% python3 -q
>>> import numpy as np
>>> import numpy.linalg as la
>>> np.set_printoptions(suppress=True, linewidth=100)
>>> data = np.loadtxt("data.csv", delimiter=",")
>>> data
array([[ 0.,  0.,  0.,  0.,  0.,  0.,  0.,  0.,  0.,  0.,  0.,  2., -3.],
       [ 0.,  0.,  0.,  0.,  0.,  0.,  0.,  0.,  0.,  0.,  0.,  1.,  1.],
       [ 0.,  0.,  0.,  0.,  0.,  0.,  0.,  0.,  0.,  0.,  0., -3.,  0.],
       [ 0.,  0.,  0.,  0.,  0.,  0.,  0.,  0.,  0.,  0.,  0.,  3.,  0.],
       [ 0.,  0.,  0.,  0.,  0.,  0.,  0.,  0.,  0.,  0.,  0.,  2.,  3.],
       [ 0.,  0.,  0.,  0.,  0.,  0.,  0.,  0.,  0.,  0.,  0.,  2.,  2.],
       [ 0.,  0.,  0.,  0.,  0.,  0.,  0.,  0.,  0.,  0.,  0., -2., -2.],
       [ 0.,  0.,  0.,  0.,  0.,  0.,  0.,  0.,  0.,  0.,  0.,  1., -1.],
       [ 0.,  0.,  0.,  0.,  0.,  0.,  0.,  0.,  0.,  0.,  0.,  1.,  2.],
       [ 0.,  0.,  0.,  0.,  0.,  0.,  0.,  0.,  0.,  0.,  0., -2.,  3.],
       [ 0.,  0.,  0.,  0.,  0.,  0.,  0.,  0.,  0.,  0.,  0.,  0., -3.],
       [ 2.,  1., -3.,  3.,  2.,  2., -2.,  1.,  1., -2.,  0.,  0.,  0.],
       [-3.,  1.,  0.,  0.,  3.,  2., -2., -1.,  2.,  3., -3.,  0.,  0.]])
>>> [round(float(la.det(data[:i, :i])), 2) + 0 for i in range(1, 14)]
[0.0, 0.0, 0.0, 0.0, 0.0, 0.0, 0.0, 0.0, 0.0, 0.0, 0.0, 0.0, 0.0]
>>> F = np.array([[0.0, 3.0, 0.0, 0.0, 0.0, 0.0],
...     [3.0, 0.0, 3.0, 0.0, 0.0, 0.0],
...     [0.0, 3.0, 2.0, 3.0, 0.0, 0.0],
...     [0.0, 0.0, 3.0, 1.0, 3.0, 0.0],
...     [0.0, 0.0, 0.0, 3.0, -1.0, 3.0],
...     [0.0, 0.0, 0.0, 0.0, 3.0, 1.0]])
>>> ev, V = la.eigh(F)
>>> np.round(V.T @ V, 3) + 0
array([[1., 0., 0., 0., 0., 0.],
       [0., 1., 0., 0., 0., 0.],
       [0., 0., 1., 0., 0., 0.],
       [0., 0., 0., 1., 0., 0.],
       [0., 0., 0., 0., 1., 0.],
       [0., 0., 0., 0., 0., 1.]])
>>> np.round(V.T @ F @ V, 3) + 0
array([[-4.938,  0.   ,  0.   ,  0.   ,  0.   ,  0.   ],
       [ 0.   , -3.705,  0.   ,  0.   ,  0.   ,  0.   ],
       [ 0.   ,  0.   , -0.525,  0.   ,  0.   ,  0.   ],
       [ 0.   ,  0.   ,  0.   ,  2.   ,  0.   ,  0.   ],
       [ 0.   ,  0.   ,  0.   ,  0.   ,  3.874,  0.   ],
       [ 0.   ,  0.   ,  0.   ,  0.   ,  0.   ,  6.293]])
>>> np.round(V @ np.diag(ev) @ V.T, 3) + 0
array([[ 0.,  3.,  0.,  0.,  0.,  0.],
       [ 3.,  0.,  3.,  0.,  0.,  0.],
       [ 0.,  3.,  2.,  3.,  0.,  0.],
       [ 0.,  0.,  3.,  1.,  3.,  0.],
       [ 0.,  0.,  0.,  3., -1.,  3.],
       [ 0.,  0.,  0.,  0.,  3.,  1.]])
>>> np.abs(V[:, -1]).round(6).argmax()
np.int64(2)
>>> np.allclose(F @ F.T, F.T @ F)
True
>>> np.round(np.sort(np.abs(la.eigvals(F))), 3)
array([0.525, 2.   , 3.705, 3.874, 4.938, 6.293])
>>> print((F + F.T) / 2)
[[ 0.  3.  0.  0.  0.  0.]
 [ 3.  0.  3.  0.  0.  0.]
 [ 0.  3.  2.  3.  0.  0.]
 [ 0.  0.  3.  1.  3.  0.]
 [ 0.  0.  0.  3. -1.  3.]
 [ 0.  0.  0.  0.  3.  1.]]
>>> round(float(np.abs(la.eigvals(F)).max()), 3)
6.293
>>> ev, V = la.eigh(data)
>>> x = np.array([2, 3, 3, 0, 2, 0, 0, 0, 2, 1, 1, 1, 1])
>>> print(round(float(x @ data @ x / (x @ x)), 3), round(ev[0], 3), round(ev[-1], 3))
0.529 -7.178 7.178
>>> x @ data @ x
np.float64(18.0)
>>> np.round(la.eigvalsh(data[1:, 1:]), 3) + 0
array([-7.014, -5.367,  0.   ,  0.   ,  0.   ,  0.   ,  0.   ,  0.   ,  0.   ,  0.   ,  5.367,
        7.014])
>>> np.abs(data).sum(axis=1).max(), round(np.abs(ev).max(), 3)
(np.float64(20.0), np.float64(7.178))
>>> (np.sign(V[:, -1].round(6)) == np.sign(V[0, -1].round(6))).astype(int)
array([1, 0, 1, 0, 0, 0, 1, 1, 0, 0, 1, 0, 0])
>>> m1 = np.load("w.npy")
>>> m1
array([[ 1, -1,  1, -1, -1,  1, -1,  1],
       [ 1, -1, -1,  1, -1,  1,  1, -1],
       [ 1, -1, -1,  1,  1, -1, -1,  1],
       [ 1,  1, -1, -1,  1,  1, -1, -1],
       [ 1,  1, -1, -1, -1, -1,  1,  1],
       [ 1,  1,  1,  1,  1,  1,  1,  1],
       [ 1, -1,  1, -1,  1, -1,  1, -1],
       [ 1,  1,  1,  1, -1, -1, -1, -1]])
>>> U, s, Vt = la.svd(data)
>>> np.argmax(s[:-1] / (s[1:] + 1e-6)) + 1
np.int64(4)
>>> print(s.round(3) + 0)
[7.178 7.178 6.283 6.283 0.    0.    0.    0.    0.    0.    0.    0.    0.   ]
>>> Y = U[:, :4] @ np.diag(s[:4]) @ Vt[:4]
>>> round(la.norm(data - Y) / la.norm(data), 3)
np.float64(0.0)
>>> round(np.abs(data - Y).max(), 3)
np.float64(0.0)
>>> O, _ = la.qr(np.array([[-1.3, 1.0, 0.8, -1.1, -1.9],
...     [-0.2, -0.4, 0.7, 1.6, -0.1],
...     [-0.2, 0.6, 1.1, 1.7, 1.6],
...     [-0.7, 0.3, 0.5, 0.7, -0.1],
...     [0.4, 1.0, -0.6, -0.5, -1.0]]))
>>> M = O[:, :5]
>>> M.round(3)
array([[-0.836,  0.266,  0.202,  0.361,  0.245],
       [-0.129, -0.345, -0.426, -0.323,  0.761],
       [-0.129,  0.352, -0.87 ,  0.129, -0.294],
       [-0.45 , -0.023,  0.07 , -0.801, -0.388],
       [ 0.257,  0.828,  0.129, -0.327,  0.352]])
>>> x = np.array([5, -4, 2, -5, 5])
>>> np.round(la.inv(M), 3)
array([[-0.836, -0.129, -0.129, -0.45 ,  0.257],
       [ 0.266, -0.345,  0.352, -0.023,  0.828],
       [ 0.202, -0.426, -0.87 ,  0.07 ,  0.129],
       [ 0.361, -0.323,  0.129, -0.801, -0.327],
       [ 0.245,  0.761, -0.294, -0.388,  0.352]])
>>> print(5 - la.matrix_rank(M - np.eye(5), tol=1e-8))
1
>>> [p for p in range(1, 25) if np.allclose(la.matrix_power(M, p), np.eye(5))]
[]
>>> np.round(np.sort(np.abs(np.degrees(np.angle(la.eigvals(M))))), 3)
array([  0.   , 141.377, 141.377, 165.549, 165.549])
>>> print(np.round(M.T @ (M @ x), 3))
[ 5. -4.  2. -5.  5.]
>>> round(la.norm(x), 3), round(float(la.norm(M @ x)), 3)
(np.float64(9.747), 9.747)
>>> np.round(M.T @ M, 3) + 0
array([[1., 0., 0., 0., 0.],
       [0., 1., 0., 0., 0.],
       [0., 0., 1., 0., 0.],
       [0., 0., 0., 1., 0.],
       [0., 0., 0., 0., 1.]])
>>> np.round(la.pinv(M), 3)
array([[-0.836, -0.129, -0.129, -0.45 ,  0.257],
       [ 0.266, -0.345,  0.352, -0.023,  0.828],
       [ 0.202, -0.426, -0.87 ,  0.07 ,  0.129],
       [ 0.361, -0.323,  0.129, -0.801, -0.327],
       [ 0.245,  0.761, -0.294, -0.388,  0.352]])
>>> np.round(la.svd(M, compute_uv=False), 3)
array([1., 1., 1., 1., 1.])
>>> np.round(la.norm(M, axis=0), 3)
array([1., 1., 1., 1., 1.])
>>> np.round(M @ M.T, 3) + 0
array([[1., 0., 0., 0., 0.],
       [0., 1., 0., 0., 0.],
       [0., 0., 1., 0., 0.],
       [0., 0., 0., 1., 0.],
       [0., 0., 0., 0., 1.]])
>>> rng = np.random.default_rng(513637)
>>> labels = rng.permutation(5)
>>> Y = M[:, labels] * rng.choice([-1, 1], 5)
>>> Y.round(3)
array([[ 0.266,  0.245,  0.202,  0.836,  0.361],
       [-0.345,  0.761, -0.426,  0.129, -0.323],
       [ 0.352, -0.294, -0.87 ,  0.129,  0.129],
       [-0.023, -0.388,  0.07 ,  0.45 , -0.801],
       [ 0.828,  0.352,  0.129, -0.257, -0.327]])
>>> U, _, Vt = la.svd(M.T @ Y)
>>> np.round(la.lstsq(M, Y)[0], 3) + 0
array([[ 0.,  0.,  0., -1.,  0.],
       [ 1.,  0.,  0.,  0.,  0.],
       [ 0.,  0.,  1.,  0.,  0.],
       [ 0.,  0.,  0.,  0.,  1.],
       [ 0.,  1.,  0.,  0.,  0.]])
>>> np.round(U @ Vt, 3) + 0
array([[ 0.,  0.,  0., -1.,  0.],
       [ 1.,  0.,  0.,  0.,  0.],
       [ 0.,  0.,  1.,  0.,  0.],
       [ 0.,  0.,  0.,  0.,  1.],
       [ 0.,  1.,  0.,  0.,  0.]])
>>> mat = np.load("dump.npy")
>>> mat.round(3)
array([[-0.32 ,  0.412,  0.74 ,  0.276, -0.322],
       [-0.586, -0.586, -0.218,  0.268, -0.439],
       [-0.267,  0.621, -0.587,  0.438,  0.085],
       [-0.693,  0.091,  0.05 , -0.567,  0.433],
       [-0.053, -0.304,  0.24 ,  0.582,  0.713]])
>>> labels = rng.permutation(5)
>>> labels
array([3, 4, 2, 1, 0])
>>> Y = mat[labels][:, labels]
>>> round(np.trace(Y), 3)
np.float64(-1.347)
>>> np.round(np.sort(np.abs(la.eigvals(Y))), 3)
array([1., 1., 1., 1., 1.])
>>> np.allclose(Y, mat)
False
>>> Y.round(3)
array([[-0.567,  0.433,  0.05 ,  0.091, -0.693],
       [ 0.582,  0.713,  0.24 , -0.304, -0.053],
       [ 0.438,  0.085, -0.587,  0.621, -0.267],
       [ 0.268, -0.439, -0.218, -0.586, -0.586],
       [ 0.276, -0.322,  0.74 ,  0.412, -0.32 ]])
>>> x = np.array([3, -2, 1, -3, 3])
>>> print(np.round(np.sort(np.abs(np.degrees(np.angle(la.eigvals(mat))))), 3))
[  0.   100.82 100.82 170.35 170.35]
>>> [p for p in range(1, 25) if np.allclose(la.matrix_power(mat, p), np.eye(5))]
[]
>>> x = np.array([3, 0, 3, 3, 0])
>>> rhs = mat @ x
>>> rhs.round(3)
array([ 2.09 , -1.61 , -1.247, -3.63 ,  2.304])
>>> np.round(la.solve(mat.T, mat[4]), 3) + 0
array([0., 0., 0., 0., 1.])
>>> np.round(la.solve(mat, rhs + mat[:, 3]), 3) + 0
array([3., 0., 3., 4., 0.])
>>> np.round(la.solve(mat, mat[:, 4]), 3) + 0
array([0., 0., 0., 0., 1.])
>>> np.round(np.trace(mat), 3)
np.float64(-1.347)
>>> np.allclose(mat, mat.T)
False
>>> x = np.array([-1, 3, 0, 0, 0])
>>> a = np.maximum(mat @ x, 0)
>>> np.round(np.maximum(mat @ (3 * x), 0), 3)
array([4.666, 0.   , 6.389, 2.895, 0.   ])
>>> print(a.round(3))
[1.555 0.    2.13  0.965 0.   ]
>>> np.round(mat.T @ a, 3)
array([-1.733,  2.05 , -0.05 ,  0.815,  0.098])
>>> np.round(mat * (a > 1e-9)[:, None], 3)
array([[-0.32 ,  0.412,  0.74 ,  0.276, -0.322],
       [-0.   , -0.   , -0.   ,  0.   , -0.   ],
       [-0.267,  0.621, -0.587,  0.438,  0.085],
       [-0.693,  0.091,  0.05 , -0.567,  0.433],
       [-0.   , -0.   ,  0.   ,  0.   ,  0.   ]])
>>> W0 = np.diag(np.array([-3, 0, -1, 3, -2, -1, -3, 1, 1, 1, -2, -1, -2, 0]))
>>> W0
array([[-3,  0,  0,  0,  0,  0,  0,  0,  0,  0,  0,  0,  0,  0],
       [ 0,  0,  0,  0,  0,  0,  0,  0,  0,  0,  0,  0,  0,  0],
       [ 0,  0, -1,  0,  0,  0,  0,  0,  0,  0,  0,  0,  0,  0],
       [ 0,  0,  0,  3,  0,  0,  0,  0,  0,  0,  0,  0,  0,  0],
       [ 0,  0,  0,  0, -2,  0,  0,  0,  0,  0,  0,  0,  0,  0],
       [ 0,  0,  0,  0,  0, -1,  0,  0,  0,  0,  0,  0,  0,  0],
       [ 0,  0,  0,  0,  0,  0, -3,  0,  0,  0,  0,  0,  0,  0],
       [ 0,  0,  0,  0,  0,  0,  0,  1,  0,  0,  0,  0,  0,  0],
       [ 0,  0,  0,  0,  0,  0,  0,  0,  1,  0,  0,  0,  0,  0],
       [ 0,  0,  0,  0,  0,  0,  0,  0,  0,  1,  0,  0,  0,  0],
       [ 0,  0,  0,  0,  0,  0,  0,  0,  0,  0, -2,  0,  0,  0],
       [ 0,  0,  0,  0,  0,  0,  0,  0,  0,  0,  0, -1,  0,  0],
       [ 0,  0,  0,  0,  0,  0,  0,  0,  0,  0,  0,  0, -2,  0],
       [ 0,  0,  0,  0,  0,  0,  0,  0,  0,  0,  0,  0,  0,  0]])
>>> W0[:, 0] @ W0[:, 2]
np.int64(0)
